% python3 -q
>>> import numpy as np
>>> np.set_printoptions(suppress=True, linewidth=120)
>>> def rd(a):
...     return np.round(a, 2) + 0
... 
>>> E = np.array([[-0.3, 0.1, 0.7, 0.7, -0.2],
...     [-0.1, -1.6, -1.4, -0.2, -0.8],
...     [-0.2, -0.02, 0.55, 0.54, -0.18]])
>>> G = E.T @ E
>>> np.linalg.matrix_rank(G)
np.int64(3)
>>> rd(np.trace(G)), rd((E ** 2).sum())
(np.float64(7.0), np.float64(7.0))
>>> (E @ E.T).shape
(3, 3)
>>> np.allclose(G, G.T)
True
>>> t = np.radians(30)
>>> Rm = np.eye(5)
>>> Rm[2, 2] = Rm[4, 4] = np.cos(t)
>>> Rm[2, 4], Rm[4, 2] = -np.sin(t), np.sin(t)
>>> rd(Rm)
array([[ 1.  ,  0.  ,  0.  ,  0.  ,  0.  ],
       [ 0.  ,  1.  ,  0.  ,  0.  ,  0.  ],
       [ 0.  ,  0.  ,  0.87,  0.  , -0.5 ],
       [ 0.  ,  0.  ,  0.  ,  1.  ,  0.  ],
       [ 0.  ,  0.  ,  0.5 ,  0.  ,  0.87]])
>>> Y = E @ Rm.T
>>> np.allclose(np.linalg.norm(E, axis=1), np.linalg.norm(Y, axis=1))
True
>>> f = np.array([8, 3])
>>> rd(np.convolve(E[0], f))
array([-2.4, -0.1,  5.9,  7.7,  0.5, -0.6])
>>> rd(np.correlate(E[0], E[1], "full"))
array([ 0.24, -0.02, -0.16, -0.36, -1.09, -2.07, -0.91,  0.25,  0.02])
>>> rd(np.polyval(f, E[0]))
array([0.6, 3.8, 8.6, 8.6, 1.4])
>>> f, g = E[2], E[0]
>>> rd(f @ f)
np.float64(0.67)
>>> rd(f @ g)
np.float64(0.86)
>>> p = (f @ g) / (f @ f) * f
>>> rd(np.linalg.norm(f + g) ** 2 + np.linalg.norm(f - g) ** 2)
np.float64(3.57)
>>> rd(g - p)
array([-0.04,  0.13, -0.01,  0.01,  0.03])
>>> m1 = np.load("m.npy")
>>> m1
array([[0, 0, 1],
       [1, 0, 0],
       [0, 1, 0]])
>>> # orthonormal columns
>>> assert m1 == m1.T
Traceback (most recent call last):
  File "<python-input-29>", line 1, in <module>
    assert m1 == m1.T
           ^^^^^^^^^^
ValueError: The truth value of an array with more than one element is ambiguous. Use a.any() or a.all()
>>> (m1 - m1.T) / 2
array([[ 0. , -0.5,  0.5],
       [ 0.5,  0. , -0.5],
       [-0.5,  0.5,  0. ]])
>>> np.allclose(m1 @ m1.T, m1.T @ m1)
True
>>> np.allclose(m1, m1.T)
False
>>> np.linalg.matrix_power(m1, 2)
array([[0, 1, 0],
       [0, 0, 1],
       [1, 0, 0]])
>>> m1.inv()
Traceback (most recent call last):
  File "<python-input-34>", line 1, in <module>
    m1.inv()
    ^^^^^^
AttributeError: 'numpy.ndarray' object has no attribute 'inv'
>>> rd(np.abs(np.linalg.eigvals(m1)).max())
np.float64(1.0)
>>> np.trace(m1)
np.int64(0)
